% python3 -q
>>> import numpy as np
>>> np.set_printoptions(precision=2, suppress=True, linewidth=160)
>>> def tidy(a):
...     return np.round(a, 2) + 0
... 
>>> E = np.loadtxt("layer1.csv", delimiter=",")
>>> print(E)
[[  0.1 -12.    0.3]
 [  2.3  -8.   -0.4]
 [  1.4 -28.    3. ]]
>>> # column 1 dominates
>>> vec = np.array([1, 1, 3])
>>> target = E @ vec
>>> c, lr = np.zeros(3), 1 / np.linalg.norm(E, 2) ** 2
>>> for i in range(25):
...     c -= lr * E.T @ (E @ c - target)
...     if i % 5 == 0: print(i, round(np.linalg.norm(E @ c - target), 2))
... 
0 3.55
5 3.52
10 3.49
15 3.46
20 3.43
>>> print(tidy(np.linalg.cond(E)))
31.42
>>> print(tidy(c))
[-0.07  0.69  0.05]
>>> w1 = np.array([[-1, -6], [7, -6], [7, -5]])
>>> c = np.array([1, -1])
>>> H = np.maximum(E @ w1 + c, 0)
>>> print((H > 0).astype(int))
[[0 1]
 [0 1]
 [0 1]]
>>> print(np.linalg.matrix_rank(H))
1
>>> print(H)
[[  0.   68.9]
 [  0.   35.2]
 [  0.  143.6]]
>>> W2 = np.array([[-1, 0, 1], [-2, -1, 0]])
>>> print(H @ W2)
[[-137.8  -68.9    0. ]
 [ -70.4  -35.2    0. ]
 [-287.2 -143.6    0. ]]
>>> K = np.loadtxt("m.csv", delimiter=",")
>>> print(K)
[[ 55.  -7. -50.  38.]
 [ 56. -20. -52.  52.]
 [-27. -62.  19.  49.]]
>>> print(np.linalg.cond(K) > 100)
True
>>> print([round(float(x), 2) for x in np.linalg.svd(K, compute_uv=False)[:3]])
[126.2, 85.86, 0.0]
>>> left, s, Vh = np.linalg.svd(K)
>>> vecs = Vh[:(s > 1e-8).sum()]
>>> rng = np.random.default_rng(743)
>>> vec = K[0] + 5 * K[1] + rng.integers(2) * np.eye(4)[1]
>>> print(vec)
[ 335. -106. -310.  298.]
>>> print(np.allclose(vecs.T @ vecs @ vec, vec))
False
>>> print(tidy(vecs.T @ vecs))
[[ 0.52  0.16 -0.46  0.12]
 [ 0.16  0.53 -0.1  -0.46]
 [-0.46 -0.1   0.4  -0.15]
 [ 0.12 -0.46 -0.15  0.54]]
>>> print(np.linalg.matrix_rank(np.vstack([K, vec])))
3
>>> print(tidy(np.linalg.norm(vec - vecs.T @ vecs @ vec)))
0.68
>>> X = np.load("block12.npy")
>>> print(X)
[[-1.28 -1.34  2.2 ]
 [ 3.16 -3.16 -2.98]
 [-6.91 -1.49 -3.14]
 [ 6.03 -3.54  0.77]
 [ 0.47 -4.87  8.83]
 [-4.65 -7.94  4.98]
 [ 6.62  4.65  4.88]
 [ 5.97 -3.42  2.16]
 [ 0.78  6.97 -1.95]
 [-5.15  0.01 -1.84]
 [-7.03  3.88  2.12]
 [10.52  5.33  4.42]
 [-3.41  0.61  1.72]
 [ 0.42 -1.41 -7.75]
 [-0.35 -7.15  0.53]]
>>> labels = X[:, 1] > np.median(X[:, 1])
>>> u = X[labels].mean(axis=0) - X[~labels].mean(axis=0)
>>> print(labels.astype(int))
[1 0 0 0 0 0 1 0 1 1 1 1 1 0 0]
>>> print(((X - X.mean(axis=0)) @ u > 0).astype(int))
[0 0 0 0 0 0 1 0 1 1 1 1 1 0 0]
>>> print(tidy(u))
[-0.37  7.    1.23]
>>> vec = np.array([3, 1, 4])
>>> target = X @ vec
>>> print(tidy(np.linalg.lstsq(X, target)[0]))
[3. 1. 4.]
>>> target = target + 0.05 * rng.normal(size=15)
>>> print(tidy(target))
[  3.64  -5.61 -34.8   17.67  31.84  -1.99  43.98  23.16   1.49 -22.79  -8.82  54.49  -2.81 -31.12  -6.11]
>>> c, *_ = np.linalg.lstsq(X, target)
>>> print(tidy(np.linalg.norm(target - X @ c)))
0.13
>>> print([round(float(np.linalg.norm(np.linalg.solve(X.T @ X + lam * np.eye(3), X.T @ target))), 2) for lam in (0, 1, 10, 100)])
[5.09, 5.08, 4.95, 3.96]
>>> print(tidy(c))
[3.   1.   3.99]
>>> print(c.round())
[3. 1. 4.]
>>> d = np.linalg.norm(X[:, None] - X[None], axis=-1)
>>> print(np.unravel_index(d.round(6).argmax(), d.shape))
(np.int64(2), np.int64(11))
>>> print(d.shape)
(15, 15)
>>> print(tidy(d[:5, :5]))
[[ 0.    7.06  7.76  7.77  7.71]
 [ 7.06  0.   10.21  4.74 12.23]
 [ 7.76 10.21  0.   13.67 14.46]
 [ 7.77  4.74 13.67  0.    9.88]
 [ 7.71 12.23 14.46  9.88  0.  ]]
>>> print(np.linalg.matrix_rank(d ** 2))
5
>>> m1 = np.array([[6.0, -3.0, -2.0], [10.0, -5.0, -4.0], [-2.0, 1.0, 2.0]])
>>> # rows and columns are dependent
>>> print([round(float(x), 2) for x in np.linalg.svd(m1, compute_uv=False)[:3]])
[14.06, 1.19, 0.0]
>>> print(tidy(np.linalg.norm(m1, 2) / np.linalg.norm(m1)))
1.0
>>> print(tidy(np.linalg.norm(m1) ** 2 / np.linalg.norm(m1, 2) ** 2))
1.01
>>> print(tidy(np.linalg.norm(m1, 1)), tidy(np.linalg.norm(m1, np.inf)))
18.0 19.0
>>> A = np.load("sample0.npy")
>>> print(A)
[[-4  2 -2 -4  2 -2]
 [ 4 -4 -2  4 -4 -2]
 [ 4 -4  4  4 -4  4]
 [-2  1 -1  0  0  0]
 [ 2 -2 -1  0  0  0]
 [ 2 -2  2  0  0  0]]
>>> out = A / np.linalg.norm(A, axis=1, keepdims=True)
>>> cov = out @ out.T
>>> print(tidy(cov))
[[ 1.   -0.68 -0.94  0.71 -0.48 -0.67]
 [-0.68  1.    0.58 -0.48  0.71  0.41]
 [-0.94  0.58  1.   -0.67  0.41  0.71]
 [ 0.71 -0.48 -0.67  1.   -0.68 -0.94]
 [-0.48  0.71  0.41 -0.68  1.    0.58]
 [-0.67  0.41  0.71 -0.94  0.58  1.  ]]
>>> print(tidy(np.degrees(np.arccos(np.clip(cov[2, 4], -1, 1)))))
65.91
>>> print((np.abs(cov) > 0.9).astype(int))
[[1 0 1 0 0 0]
 [0 1 0 0 0 0]
 [1 0 1 0 0 0]
 [0 0 0 1 0 1]
 [0 0 0 0 1 0]
 [0 0 0 1 0 1]]
>>> print(tidy(np.linalg.norm(out, axis=1)))
[1. 1. 1. 1. 1. 1.]
>>> print((cov - 2 * np.eye(6)).round(6).argmax(axis=1))
[3 4 5 0 1 2]
>>> labels = rng.permutation(6)
>>> print(labels)
[0 3 2 5 4 1]
>>> out = A[labels][:, labels]
>>> print(np.trace(out))
-4
>>> print(tidy(np.sort(np.abs(np.linalg.eigvals(out)))))
[0.63 1.56 2.35 2.4  5.83 8.94]
>>> print(np.allclose(out, A))
False
>>> print(np.diag(out))
[-4  0  4  0  0 -4]
>>> M = rng.normal(size=(13, 3))
>>> M = 10 * M / np.linalg.norm(M, axis=1, keepdims=True)
>>> print(tidy(M))
[[ 4.85 -7.15  5.05]
 [-8.79 -4.05  2.52]
 [-5.72 -7.89 -2.23]
 [-1.57  9.49 -2.74]
 [ 0.45 -4.7   8.81]
 [ 0.28  8.63 -5.05]
 [ 9.54 -0.4  -2.98]
 [ 7.38 -0.18  6.74]
 [-3.64  3.25  8.73]
 [-4.18 -0.12  9.08]
 [ 0.19 -3.17  9.48]
 [-2.74 -2.24  9.35]
 [ 5.83  2.83  7.61]]
>>> u, v = M[9], M[5]
>>> print(tidy(u @ v))
-48.08
>>> print(tidy(u @ u))
100.0
>>> p = (u @ v) / (u @ u) * u
>>> print(tidy(np.outer(u, v)))
[[ -1.18 -36.06  21.1 ]
 [ -0.03  -1.03   0.6 ]
 [  2.58  78.37 -45.87]]
>>> print(np.linalg.matrix_rank(np.outer(u, v)))
1
>>> print(tidy(np.linalg.norm(u + v) ** 2 + np.linalg.norm(u - v) ** 2))
400.0
>>> Ac = M - M.mean(axis=0)
>>> left, s, Vh = np.linalg.svd(Ac, full_matrices=False)
>>> print(tidy(s))
[22.05 18.63 15.37]
>>> print(tidy(Vh[0] * np.sign(Vh[0, np.abs(Vh[0]).argmax()])))
[-0.26 -0.67  0.7 ]
>>> print(tidy(s ** 2 / (s ** 2).sum()))
[0.45 0.32 0.22]
>>> print(np.searchsorted(np.cumsum(s ** 2) / (s ** 2).sum(), 0.9) + 1)
3
>>> print(tidy((s ** 2).sum() ** 2 / (s ** 4).sum()))
2.77
>>> data = np.array([[1, -1, 1, -1], [-2, 2, -2, 2], [1, -1, 1, -1], [-2, 2, -2, 2]])
>>> print(data)
[[ 1 -1  1 -1]
 [-2  2 -2  2]
 [ 1 -1  1 -1]
 [-2  2 -2  2]]
>>> # looks like rank 1
>>> vec = np.array([2, 4, 5, 1])
>>> print(np.linalg.norm(data @ vec) <= np.linalg.norm(data, 2) * np.linalg.norm(vec) + 1e-9)
True
>>> print(data @ (2 * vec))
[ 4 -8  4 -8]
>>> print(np.einsum("ij,j->i", data, vec))
[ 2 -4  2 -4]
>>> print(np.sign((data @ vec).round(6)))
[ 1 -1  1 -1]
>>> print((data * vec).sum(axis=1))
[ 2 -4  2 -4]
>>> mat = np.array([[0, 0, 1, 0], [1, 0, 0, 0], [0, 0, 0, 1], [0, 1, 0, 0]])
>>> print(mat)
[[0 0 1 0]
 [1 0 0 0]
 [0 0 0 1]
 [0 1 0 0]]
>>> # a transition matrix
>>> left, s, Vh = np.linalg.svd(mat, full_matrices=False)
>>> print(np.allclose(left * s @ Vh, mat))
True
>>> print(s / s[0])
[1. 1. 1. 1.]
>>> print(left.T @ left)
[[1. 0. 0. 0.]
 [0. 1. 0. 0.]
 [0. 0. 1. 0.]
 [0. 0. 0. 1.]]
>>> print((s > 1e-8).sum())
4
>>> print(left.shape, s.shape, Vh.shape)
(4, 4) (4,) (4, 4)
>>> print(s)
[1. 1. 1. 1.]
>>> out = mat / np.linalg.norm(mat, axis=1, keepdims=True)
>>> cov = out @ out.T
>>> print(cov[3])
[0. 0. 0. 1.]
>>> print(tidy(np.linalg.norm(out, axis=1)))
[1. 1. 1. 1.]
>>> print(np.argwhere(np.triu(np.abs(cov) > 0.95, 1)))
[]
>>> print(cov)
[[1. 0. 0. 0.]
 [0. 1. 0. 0.]
 [0. 0. 1. 0.]
 [0. 0. 0. 1.]]
